In [1]: import numpy as np

In [2]: np.set_printoptions(precision=4, suppress=True, linewidth=160, floatmode="fixed")

In [3]: F = np.loadtxt("data.csv", delimiter=",")

In [4]: F
Out[4]: 
array([[  3.0000,   1.0000,   0.0000,   1.0000,   0.0000,   0.0000,   1.0000,   3.0000,   2.0000,   0.0000],
       [  2.0000,   5.0000,   3.0000,   3.0000,   0.0000,   1.0000,   0.0000,   2.0000,   3.0000,   3.0000],
       [  3.0000,   1.0000,  -2.0000,   1.0000,   3.0000,   0.0000,   1.0000,   2.0000,   2.0000,   1.0000],
       [  1.0000,   0.0000,   1.0000,  12.0000,   3.0000,   1.0000,   3.0000,   1.0000,   0.0000,   0.0000],
       [  1.0000,   0.0000,   1.0000,   1.0000,   3.0000,   1.0000,   1.0000,   2.0000,   2.0000,   0.0000],
       [  0.0000,   0.0000,   1.0000,   3.0000,   0.0000, -13.0000,   1.0000,   3.0000,   1.0000,   0.0000],
       [  3.0000,   3.0000,   3.0000,   2.0000,   0.0000,   0.0000,  -4.0000,   0.0000,   1.0000,   1.0000],
       [  1.0000,   0.0000,   0.0000,   0.0000,   3.0000,   3.0000,   3.0000, -13.0000,   1.0000,   2.0000],
       [  0.0000,   3.0000,   0.0000,   2.0000,   1.0000,   0.0000,   0.0000,   0.0000,   5.0000,   0.0000],
       [  1.0000,   0.0000,   2.0000,   3.0000,   0.0000,   1.0000,   2.0000,   2.0000,   3.0000, -13.0000]])

In [5]: vec = np.array([-4, -1, -4, -3, -5, -3, -2, -3, -5, -4])

In [6]: F @ vec
Out[6]: array([-37.0000, -70.0000, -45.0000, -71.0000, -47.0000,  10.0000, -34.0000,  -8.0000, -39.0000,   3.0000])

In [7]: F @ np.ones(10)
Out[7]: array([11.0000, 22.0000, 12.0000, 22.0000, 12.0000, -4.0000,  9.0000,  0.0000, 11.0000,  1.0000])

In [8]: F @ (2 * vec)
Out[8]: array([ -74.0000, -140.0000,  -90.0000, -142.0000,  -94.0000,   20.0000,  -68.0000,  -16.0000,  -78.0000,    6.0000])
